% ipython --no-banner

In [1]: import numpy as np

In [2]: np.set_printoptions(precision=3, suppress=True, linewidth=140, legacy="1.25")

In [3]: tidy = lambda a: np.round(a, 3) + 0

In [4]: K = np.load("a.npy")

In [5]: print(K)
[[-3 -2  2  1]
 [-2 -3 -2  2]
 [ 2 -2 -3 -2]
 [ 1  2 -2 -3]]

In [6]: print([round(float(np.linalg.det(K[:i, :i])), 2) + 0 for i in range(1, 5)])
[-3.0, 5.0, 25.0, -120.0]

In [7]: print(np.all(np.linalg.eigvalsh(K) > 0))
False

In [8]: print(tidy(np.linalg.eigvalsh(K).min()))
-6.772

In [9]: vec = np.array([-1, 7, -5, -2])

In [10]: rhs = K @ vec

In [11]: b, lr = np.zeros(4), 1 / np.linalg.norm(K, 2) ** 2

In [12]: for i in range(60):
    ...:     b -= lr * K.T @ (K @ b - rhs)
    ...:     if i % 10 == 0: print(i, round(np.linalg.norm(K @ b - rhs), 3))
    ...: 
0 11.959
10 5.559
20 2.699
30 1.316
40 0.644
50 0.315

In [13]: print(tidy(b))
[-0.956  6.946 -4.946 -2.031]

In [14]: mat = np.load("w.npy")

In [15]: print(mat)
[[1.   0.2  0.04]
 [0.2  1.   0.2 ]
 [0.04 0.2  1.  ]]

In [16]: mat[3]
---------------------------------------------------------------------------
IndexError                                Traceback (most recent call last)
Cell In[16], line 1
----> 1 mat[3]

IndexError: index 3 is out of bounds for axis 0 with size 3

In [17]: print(np.abs(mat).max())
1.0

In [18]: print(mat - mat[0])
[[ 0.    0.    0.  ]
 [-0.8   0.8   0.16]
 [-0.96  0.    0.96]]

In [19]: print(np.linalg.matrix_rank(mat))
3

In [20]: print(np.unravel_index(np.abs(mat).argmax(), mat.shape))
(0, 0)

In [21]: print(tidy(mat.mean(axis=0)))
[0.413 0.467 0.413]

In [22]: print(tidy(np.linalg.norm(mat)))
1.779

In [23]: print(np.count_nonzero(mat))
9

In [24]: Y = mat / np.sqrt((mat ** 2).mean(axis=1, keepdims=True))

In [25]: print(tidy(np.linalg.norm(Y, axis=1)))
[1.732 1.732 1.732]

In [26]: print(tidy(Y[2]))
[0.068 0.339 1.697]

In [27]: print(np.linalg.matrix_rank(Y) == np.linalg.matrix_rank(mat))
True

In [28]: print(tidy(mat - mat.mean(axis=1, keepdims=True)))
[[ 0.587 -0.213 -0.373]
 [-0.267  0.533 -0.267]
 [-0.373 -0.213  0.587]]

In [29]: arr = np.load("run14.npy")

In [30]: print(arr)
[[ 0.5  0.7 -6.5]
 [ 2.4  0.6 -7.5]
 [ 1.2  0.6 -2. ]
 [-0.5 -1.2  4.5]
 [-0.3  0.  -1.5]
 [ 0.8  0.8 -7. ]]

In [31]: Y = np.c_[arr[:, :2] @ np.array([[-1, 1], [-2, 2]]), np.array([2, 2, 0, 1, 3, 2])]

In [32]: print(tidy(Y))
[[-1.9  1.9  2. ]
 [-3.6  3.6  2. ]
 [-2.4  2.4  0. ]
 [ 2.9 -2.9  1. ]
 [ 0.3 -0.3  3. ]
 [-2.4  2.4  2. ]]

In [33]: print(tidy(np.linalg.lstsq(arr, Y[:, 0])[0]))
[-1. -2.  0.]

In [34]: print(tidy(np.linalg.norm(Y - arr @ np.linalg.lstsq(arr, Y)[0], axis=0)))
[0.    0.    2.103]

In [35]: print(np.linalg.matrix_rank(Y))
2

In [36]: print(np.abs(np.diag(np.linalg.qr(Y)[1])) > 1e-9)
[ True False  True]

In [37]: print(tidy(np.trace(np.linalg.pinv(Y) @ Y)))
2.0

In [38]: print(tidy(Y @ np.linalg.pinv(Y) @ Y))
[[-1.9  1.9  2. ]
 [-3.6  3.6  2. ]
 [-2.4  2.4  0. ]
 [ 2.9 -2.9  1. ]
 [ 0.3 -0.3  3. ]
 [-2.4  2.4  2. ]]

In [39]: print(np.linalg.lstsq(Y[:-1].T, Y[-1])[2])
2

In [40]: Q, evecs = np.linalg.qr(arr[:, :1])[0], np.linalg.qr(arr[:, 1:])[0]

In [41]: sv = np.linalg.svd(Q.T @ evecs, compute_uv=False)

In [42]: print(tidy(sv))
[0.811]

In [43]: print((sv > 0.9).sum())
0

In [44]: print(tidy(np.linalg.norm(Q @ Q.T - evecs @ evecs.T, 2)))
1.0

In [45]: C2 = arr.T @ arr

In [46]: print((arr @ arr.T).shape)
(6, 6)

In [47]: print(tidy(np.linalg.eigvalsh(C2)[::-1]))
[182.233   2.803   0.683]

In [48]: print(np.allclose(C2, C2.T))
True

In [49]: def softmax(z):
    ...:     e = np.exp(z - z.max(axis=-1, keepdims=True))
    ...:     return e / e.sum(axis=-1, keepdims=True)
    ...: 

In [50]: print(tidy(softmax(arr[0])))
[0.45 0.55 0.  ]

In [51]: print(tidy(softmax(arr).sum(axis=1)))
[1. 1. 1. 1. 1. 1.]

In [52]: print(tidy(softmax(10 * arr[0])))
[0.119 0.881 0.   ]

In [53]: S = arr @ arr.T / np.sqrt(3)

In [54]: print(softmax(S).round(6).argmax(axis=1))
[1 1 1 3 1 1]

In [55]: print(tidy(softmax(S)[0] @ arr))
[ 2.226  0.62  -7.441]

In [56]: W0 = np.abs(np.array([[-5, 0, -5], [4, 6, 6], [5, 3, 0]])) + np.eye(3)

In [57]: W0 = W0 / W0.sum(axis=1, keepdims=True)

In [58]: print(tidy(W0))
[[0.545 0.    0.455]
 [0.235 0.412 0.353]
 [0.556 0.333 0.111]]

In [59]: # row-stochastic, so 1 is an eigenvalue

In [60]: hat = np.triu(np.array([[3, -2, 3], [2, 1, -3], [3, -2, 1]]), 1) + np.eye(3)

In [61]: Y = hat @ W0 @ np.linalg.inv(hat)

In [62]: print(tidy(Y))
[[ 1.742  3.66   5.836]
 [-1.431 -3.451 -6.039]
 [ 0.556  1.444  2.778]]

In [63]: print(tidy(np.linalg.det(Y)))
-0.108

In [64]: print([round(float(x), 3) for x in np.linalg.svd(Y, compute_uv=False)[:3]])
[10.53, 0.38, 0.027]

In [65]: print(np.argsort(-np.linalg.norm(Y, axis=0).round(6), kind="stable")[:3])
[2 1 0]

In [66]: print(tidy(np.linalg.norm(Y, 2) / np.linalg.norm(Y)))
0.999

In [67]: f = np.array([0, 1])

In [68]: print(np.polyval(f, W0[0]))
[1. 1. 1.]

In [69]: print(tidy(np.array([np.convolve(row, f, "same") for row in W0])))
[[0.    0.545 0.   ]
 [0.    0.235 0.412]
 [0.    0.556 0.333]]

In [70]: vec = np.array([5, 0, 3])

In [71]: rhs = mat @ vec

In [72]: print(rhs)
[5.12 1.6  3.2 ]

In [73]: print(tidy(np.linalg.solve(mat, -2 * rhs)))
[-10.   0.  -6.]

In [74]: print(tidy(np.linalg.solve(mat, mat[:, 2])))
[0. 0. 1.]

In [75]: print(tidy(np.linalg.solve(mat.T, mat[1])))
[0. 1. 0.]

In [76]: print(tidy(np.linalg.solve(mat, rhs)))
[5. 0. 3.]

In [77]: print(tidy(np.linalg.solve(mat, rhs + mat[:, 0])))
[6. 0. 3.]

In [78]: M = np.loadtxt("x.csv", delimiter=",")

In [79]: print(M)
[[ 0.2   -1.2    1.013  0.2  ]
 [ 0.6    0.5   -0.157  0.2  ]
 [-0.2   -1.2    1.515  0.2  ]
 [-1.4    0.3   -0.787  0.1  ]
 [-0.1    0.2   -0.088 -1.4  ]
 [-0.6   -1.5    1.75   0.7  ]
 [ 0.6    1.7   -1.473 -0.6  ]
 [ 1.2    0.2   -0.081 -1.5  ]
 [ 0.2    0.4   -0.083  0.3  ]
 [ 0.8   -2.     1.629  1.   ]
 [ 0.5    0.1   -0.435  1.5  ]
 [ 0.9    0.6   -0.634  1.7  ]
 [ 1.5   -2.3    2.268  0.6  ]
 [-0.7   -0.2    0.001 -0.7  ]
 [-0.9   -0.3   -0.077  1.6  ]
 [ 0.7    0.6   -1.166  1.   ]
 [ 2.3    0.    -0.099 -0.7  ]
 [-0.7   -1.1    0.774  1.4  ]
 [ 0.4    0.5   -0.506 -1.7  ]
 [ 0.2    0.3   -0.64  -1.9  ]
 [ 0.1   -2.     1.845  0.4  ]]

In [80]: vec = np.array([1, 1, 1, 1])

In [81]: rhs = M @ vec

In [82]: print(tidy(np.linalg.solve(M.T @ M, M.T @ rhs)))
[1. 1. 1. 1.]

In [83]: print(tidy(np.linalg.lstsq(M, rhs)[0]))
[1. 1. 1. 1.]

In [84]: rng = np.random.default_rng(809)

In [85]: rhs = rhs + 0.02 * rng.normal(size=21)

In [86]: print(tidy(rhs))
[ 0.23   1.16   0.328 -1.787 -1.402  0.331  0.218 -0.181  0.788  1.425  1.657  2.567  2.055 -1.638  0.341  1.145  1.496  0.391 -1.312
 -2.025  0.353]

In [87]: b, *_ = np.linalg.lstsq(M, rhs)

In [88]: print(tidy(np.linalg.norm(rhs - M @ b)))
0.068

In [89]: Xs = M - M.mean(axis=0)

In [90]: evecs = np.linalg.svd(Xs)[2][:3]

In [91]: Y = Xs - Xs @ evecs.T @ evecs

In [92]: print(tidy(Y.std(axis=0)))
[0.006 0.131 0.127 0.01 ]

In [93]: print(tidy(np.diag(evecs.T @ evecs)))
[0.999 0.486 0.518 0.997]

In [94]: D = np.linalg.norm(M[:, None] - M[None], axis=-1)

In [95]: print((D + 1e9 * np.eye(21)).round(6).argmin(axis=1))
[ 2  8  0 13 18  2 18 18  1 20 11 10  9  4 17 11  7 14 19 18  5]

In [96]: print(D.mean(axis=1).argmax())
12

In [97]: print(D[4].round(6).argsort(kind="stable")[:4])
[ 4 18 19 13]

In [98]: Y = np.array([[-9, -8, 2, -1], [-5, -3, 9, 4], [9, -2, -9, 7], [2, 9, -4, -1]])

In [99]: A = np.triu(Y)

In [100]: print(A)
[[-9 -8  2 -1]
 [ 0 -3  9  4]
 [ 0  0 -9  7]
 [ 0  0  0 -1]]

In [101]: # triangular: eigenvalues sit on the diagonal

In [102]: Y = np.array([[-2, 1, 0], [2, 0, -3], [1, 0, 0], [-3, -3, -3]])

In [103]: print(np.linalg.matrix_rank(np.vstack([A, Y.T])))
4

In [104]: print(np.vstack([A, Y.T]).shape)
(7, 4)

In [105]: print(A @ Y)
[[  7  -6  27]
 [ -9 -12  -3]
 [-30 -21 -21]
 [  3   3   3]]

In [106]: print(np.einsum("ij->j", A))
[ -9 -11   2   9]
